>>> import numpy as np
>>> np.set_printoptions(precision=2, suppress=True, linewidth=140)
>>> f = np.array([0, -1, 1, 2, 1, 2, 1, 0, 1, 2, 2, 2]) + 0.5
>>> arr = np.outer(f, f) / (f @ f)
>>> arr
array([[ 0.01, -0.01,  0.02,  0.03,  0.02,  0.03,  0.02,  0.01,  0.02,  0.03,  0.03,  0.03],
       [-0.01,  0.01, -0.02, -0.03, -0.02, -0.03, -0.02, -0.01, -0.02, -0.03, -0.03, -0.03],
       [ 0.02, -0.02,  0.05,  0.09,  0.05,  0.09,  0.05,  0.02,  0.05,  0.09,  0.09,  0.09],
       [ 0.03, -0.03,  0.09,  0.15,  0.09,  0.15,  0.09,  0.03,  0.09,  0.15,  0.15,  0.15],
       [ 0.02, -0.02,  0.05,  0.09,  0.05,  0.09,  0.05,  0.02,  0.05,  0.09,  0.09,  0.09],
       [ 0.03, -0.03,  0.09,  0.15,  0.09,  0.15,  0.09,  0.03,  0.09,  0.15,  0.15,  0.15],
       [ 0.02, -0.02,  0.05,  0.09,  0.05,  0.09,  0.05,  0.02,  0.05,  0.09,  0.09,  0.09],
       [ 0.01, -0.01,  0.02,  0.03,  0.02,  0.03,  0.02,  0.01,  0.02,  0.03,  0.03,  0.03],
       [ 0.02, -0.02,  0.05,  0.09,  0.05,  0.09,  0.05,  0.02,  0.05,  0.09,  0.09,  0.09],
       [ 0.03, -0.03,  0.09,  0.15,  0.09,  0.15,  0.09,  0.03,  0.09,  0.15,  0.15,  0.15],
       [ 0.03, -0.03,  0.09,  0.15,  0.09,  0.15,  0.09,  0.03,  0.09,  0.15,  0.15,  0.15],
       [ 0.03, -0.03,  0.09,  0.15,  0.09,  0.15,  0.09,  0.03,  0.09,  0.15,  0.15,  0.15]])
>>> # applying it twice changes nothing
>>> def softmax(z):
...     e = np.exp(z - z.max(axis=-1, keepdims=True))
...     return e / e.sum(axis=-1, keepdims=True)
... 
>>> softmax(arr[9])
array([0.08, 0.07, 0.08, 0.09, 0.08, 0.09, 0.08, 0.08, 0.08, 0.09, 0.09, 0.09])
>>> softmax(arr).sum(axis=1)
array([1., 1., 1., 1., 1., 1., 1., 1., 1., 1., 1., 1.])
>>> scores = arr @ arr.T / np.sqrt(12)
>>> softmax(scores)[9] @ arr
array([ 0.02, -0.02,  0.06,  0.1 ,  0.06,  0.1 ,  0.06,  0.02,  0.06,  0.1 ,  0.1 ,  0.1 ])
>>> softmax(scores).round(6).argmax(axis=1)
array([3, 1, 3, 3, 3, 3, 3, 3, 3, 3, 3, 3])
>>> x = np.array([5, 8, 0, 0, 7, 1, 6, 8, 0, 6, 2, 6])
>>> np.linalg.eigvalsh(2 * arr - np.eye(12))
array([-1., -1., -1., -1., -1., -1., -1., -1., -1., -1., -1.,  1.])
>>> np.round((x - arr @ x) @ (arr @ x), 2)
np.float64(0.0)
>>> mat = np.load("mat.npy")
>>> mat
array([[-1., -1.,  3., -3.],
       [ 2.,  0., -2.,  4.],
       [ 2.,  1., -2.,  3.],
       [ 2.,  1.,  0.,  1.]])
>>> # null space of dimension 1
>>> r = np.linalg.matrix_rank(mat)
>>> r
np.int64(3)
>>> null = np.linalg.svd(mat)[2][r:].T
>>> np.round(mat @ null, 2) + 0
array([[0.],
       [0.],
       [0.],
       [0.]])
>>> null.shape
(4, 1)
>>> np.linalg.matrix_rank(mat.T @ mat), np.linalg.matrix_rank(mat @ mat.T)
(np.int64(3), np.int64(3))
>>> out = mat / np.linalg.norm(mat, axis=1, keepdims=True)
>>> C2 = out @ out.T
>>> round(np.degrees(np.arccos(np.clip(C2[3, 2], -1, 1))), 2)
np.float64(39.66)
>>> C2[3]
array([-0.55,  0.67,  0.77,  1.  ])
>>> U, sig, Vt = np.linalg.svd(mat)
>>> V = Vt[:(sig > 1e-8).sum()]
>>> rng = np.random.default_rng(4236)
>>> x = mat[1] + -3 * mat[2] + rng.integers(2) * np.eye(4)[2]
>>> x
array([-4., -3.,  4., -5.])
>>> np.linalg.matrix_rank(np.vstack([mat, x]))
np.int64(3)
>>> round(np.linalg.norm(x - V.T @ V @ x), 2)
np.float64(0.0)
>>> V.T @ V
array([[ 0.75,  0.25,  0.25,  0.25],
       [ 0.25,  0.75, -0.25, -0.25],
       [ 0.25, -0.25,  0.75, -0.25],
       [ 0.25, -0.25, -0.25,  0.75]])
>>> np.diag(V.T @ V)
array([0.75, 0.75, 0.75, 0.75])
>>> X = np.load("block2.npy")
>>> X
array([[-3.97,  2.4 , -1.85, -0.12],
       [-0.03,  3.66,  3.08, -1.46],
       [ 0.08, -0.23,  3.8 , -3.24],
       [-1.73, -3.6 , -2.66, -1.4 ],
       [-3.26,  1.99,  2.89,  1.45],
       [-2.18,  4.31, -0.63, -1.12],
       [ 1.64,  4.13, -1.78, -1.45],
       [ 1.45, -0.44, -4.76,  0.  ],
       [ 0.4 ,  0.4 , -1.23, -4.81],
       [-2.31, -2.35,  1.37, -3.5 ],
       [-0.6 ,  4.84, -0.85,  0.67],
       [ 0.3 , -0.06, -4.97,  0.49],
       [ 2.46,  3.64,  2.36,  0.36],
       [-1.32,  3.9 , -2.4 , -1.51],
       [ 2.05, -3.92, -1.56, -1.74],
       [-1.07,  2.81, -0.06, -4.  ],
       [-1.76, -4.38, -0.98, -1.3 ],
       [ 4.45, -1.81,  1.23,  0.63],
       [ 2.48,  2.28,  1.85, -3.2 ],
       [-0.35,  2.58,  4.15, -0.98],
       [ 0.78, -3.92, -3.  , -0.19],
       [-4.  , -0.66,  2.44,  1.62],
       [ 1.2 ,  1.87, -3.63,  2.62],
       [ 3.03, -0.14,  3.71,  1.43],
       [-2.05, -0.94,  0.44,  4.44],
       [ 3.92,  2.31,  1.97, -0.67],
       [ 2.6 , -0.18, -1.85, -3.85],
       [-1.02,  0.57,  4.5 , -1.85],
       [-0.88, -0.34,  0.24,  4.91],
       [-0.42, -0.31,  4.17,  2.71],
       [-0.41, -0.67, -0.54,  4.91],
       [ 2.2 ,  1.07, -3.3 , -2.86],
       [-3.99,  1.91,  2.11,  1.  ],
       [ 3.13, -3.27, -1.97,  0.79],
       [-4.64,  1.42,  0.83, -0.89],
       [ 3.37, -2.59,  1.67,  2.05],
       [-3.01, -1.56, -0.86, -3.58],
       [-2.18,  0.68,  2.15,  3.89],
       [-0.95, -3.63,  2.06,  2.59],
       [-1.08,  2.11,  2.25,  3.79],
       [ 2.78,  3.24,  0.55, -2.55],
       [ 1.51,  0.37, -2.5 ,  4.04],
       [ 4.09,  0.99, -2.2 , -1.56],
       [ 0.  ,  2.49,  0.44,  4.31],
       [-0.76, -4.35, -2.32,  0.31],
       [ 3.07, -2.09,  2.34, -2.38],
       [-0.08,  3.25,  0.21, -3.8 ]])
>>> P = X @ np.linalg.solve(X.T @ X, X.T)
>>> P @ X[:, 2]
array([-1.85,  3.08,  3.8 , -2.66,  2.89, -0.63, -1.78, -4.76, -1.23,  1.37, -0.85, -4.97,  2.36, -2.4 , -1.56, -0.06, -0.98,  1.23,  1.85,
        4.15, -3.  ,  2.44, -3.63,  3.71,  0.44,  1.97, -1.85,  4.5 ,  0.24,  4.17, -0.54, -3.3 ,  2.11, -1.97,  0.83,  1.67, -0.86,  2.15,
        2.06,  2.25,  0.55, -2.5 , -2.2 ,  0.44, -2.32,  2.34,  0.21])
